% python3 -q
>>> import numpy as np
>>> from numpy import linalg as LA
>>> np.set_printoptions(precision=2, suppress=True, linewidth=160, floatmode="fixed")
>>> mat = np.loadtxt("a.csv", delimiter=",")
>>> print(mat)
[[ 1.00  0.00  0.00  2.00  0.00]
 [ 2.00  1.00  2.00  1.00  0.00]
 [ 0.00 -1.00 -2.00  2.00  0.00]
 [ 2.00  2.00  1.00 -1.00  0.00]
 [ 0.00  0.00  0.00  0.00 -1.00]]
>>> def softmax(z):
...     e = np.exp(z - z.max(axis=-1, keepdims=True))
...     return e / e.sum(axis=-1, keepdims=True)
... 
>>> print(softmax(mat[2] + -1))
[0.10 0.04 0.01 0.75 0.10]
>>> print(np.round(softmax(10 * mat[2]), 2) + 0)
[0.00 0.00 0.00 1.00 0.00]
>>> scores = mat @ mat.T / np.sqrt(5)
>>> print(softmax(scores)[2] @ mat)
[ 0.10 -0.88 -1.76  1.96 -0.02]
>>> print(np.round(softmax(scores + np.triu(np.full(scores.shape, -np.inf), 1)), 2) + 0)
[[1.00 0.00 0.00 0.00 0.00]
 [0.06 0.94 0.00 0.00 0.00]
 [0.10 0.00 0.90 0.00 0.00]
 [0.01 0.21 0.00 0.79 0.00]
 [0.18 0.18 0.18 0.18 0.28]]
>>> print(np.round(softmax(scores), 2) + 0)
[[0.40 0.26 0.26 0.04 0.04]
 [0.05 0.74 0.00 0.19 0.01]
 [0.09 0.00 0.88 0.00 0.02]
 [0.01 0.20 0.00 0.78 0.01]
 [0.18 0.18 0.18 0.18 0.28]]
>>> print(round(LA.det(mat), 2))
3.0
>>> print(mat @ mat)
[[ 5.00  4.00  2.00  0.00  0.00]
 [ 6.00  1.00 -1.00  8.00  0.00]
 [ 2.00  5.00  4.00 -7.00  0.00]
 [ 4.00 -1.00  1.00  9.00  0.00]
 [ 0.00  0.00  0.00  0.00  1.00]]
>>> print(np.trace(mat))
-2.0
>>> LA.determinant(mat)
Traceback (most recent call last):
  File "<python-input-15>", line 1, in <module>
    LA.determinant(mat)
    ^^^^^^^^^^^^^^
AttributeError: module 'numpy.linalg' has no attribute 'determinant'
>>> print(np.allclose(mat @ mat.T, mat.T @ mat))
False
>>> print((mat + mat.T) / 2)
[[ 1.00  1.00  0.00  2.00  0.00]
 [ 1.00  1.00  0.50  1.50  0.00]
 [ 0.00  0.50 -2.00  1.50  0.00]
 [ 2.00  1.50  1.50 -1.00  0.00]
 [ 0.00  0.00  0.00  0.00 -1.00]]
>>> print(round(float(np.abs(LA.eigvals(mat)).max()), 2))
3.36
>>> assert mat == mat.T
Traceback (most recent call last):
  File "<python-input-19>", line 1, in <module>
    assert mat == mat.T
           ^^^^^^^^^^^^
ValueError: The truth value of an array with more than one element is ambiguous. Use a.any() or a.all()
>>> print(np.sort(np.abs(LA.eigvals(mat))))
[0.18 1.00 2.20 2.20 3.36]
>>> print(np.allclose(mat, mat.T))
False
>>> B = np.array([[0, -2], [0, -2], [-2, 2], [-2, 0], [1, -2]])
>>> print(B.T @ mat.T)
[[-4.00 -6.00  0.00  0.00 -1.00]
 [-2.00 -2.00 -2.00 -6.00  2.00]]
>>> print(LA.matrix_rank(np.vstack([mat, B.T])))
5
>>> B @ mat
Traceback (most recent call last):
  File "<python-input-25>", line 1, in <module>
    B @ mat
    ~~^~~~~
ValueError: matmul: Input operand 1 has a mismatch in its core dimension 0, with gufunc signature (n?,k),(k,m?)->(n?,m?) (size 5 is different from 2)
